$ python3 -q
>>> import numpy as np
>>> np.set_printoptions(suppress=True, linewidth=160)
>>> rnd = lambda a: np.round(a, 2) + 0
>>> F = np.array([[9, 21, 3], [0, 0, 0], [0, 0, 0], [9, 21, 3], [0, 0, 0], [6, 14, 2]])
>>> F
array([[ 9, 21,  3],
       [ 0,  0,  0],
       [ 0,  0,  0],
       [ 9, 21,  3],
       [ 0,  0,  0],
       [ 6, 14,  2]])
>>> np.linalg.matrix_rank(F, rtol=0.1)
np.int64(1)
>>> rnd(np.linalg.norm(F, 2) / np.linalg.norm(F))
np.float64(1.0)
>>> [round(float(x), 2) for x in np.linalg.svd(F, compute_uv=False)[:3]]
[36.03, 0.0, 0.0]
>>> r = np.linalg.matrix_rank(F)
>>> r
np.int64(1)
>>> ns = np.linalg.svd(F)[2][r:].T
>>> rnd(F @ ns)
array([[0., 0.],
       [0., 0.],
       [0., 0.],
       [0., 0.],
       [0., 0.],
       [0., 0.]])
>>> [int(np.linalg.matrix_rank(F[:, :j + 1])) for j in range(3)]
[1, 1, 1]
>>> def softmax(z):
...     e = np.exp(z - z.max(axis=-1, keepdims=True))
...     return e / e.sum(axis=-1, keepdims=True)
... 
>>> softmax(F).sum(axis=1)
array([1., 1., 1., 1., 1., 1.])
>>> rnd(softmax(F[3] + 2))
array([0., 1., 0.])
>>> S = F @ F.T / np.sqrt(3)
>>> softmax(S).round(6).argmax(axis=1)
array([0, 0, 0, 0, 0, 0])
>>> rnd(softmax(S + np.triu(np.full(S.shape, -np.inf), 1)))
array([[1.  , 0.  , 0.  , 0.  , 0.  , 0.  ],
       [0.5 , 0.5 , 0.  , 0.  , 0.  , 0.  ],
       [0.33, 0.33, 0.33, 0.  , 0.  , 0.  ],
       [0.5 , 0.  , 0.  , 0.5 , 0.  , 0.  ],
       [0.2 , 0.2 , 0.2 , 0.2 , 0.2 , 0.  ],
       [0.5 , 0.  , 0.  , 0.5 , 0.  , 0.  ]])
>>> np.unique(F.round(6), axis=0).shape
(3, 3)
>>> np.abs(np.diag(np.linalg.qr(F)[1])) > 1e-9
array([ True, False, False])
>>> rnd(np.trace(np.linalg.pinv(F) @ F))
np.float64(1.0)
>>> blk = np.stack([F, 3 * F, F[::-1]])
>>> np.linalg.matrix_rank(blk)
array([1, 1, 1])
>>> blk.sum(axis=0)
array([[42, 98, 14],
       [ 0,  0,  0],
       [ 9, 21,  3],
       [36, 84, 12],
       [ 0,  0,  0],
       [33, 77, 11]])
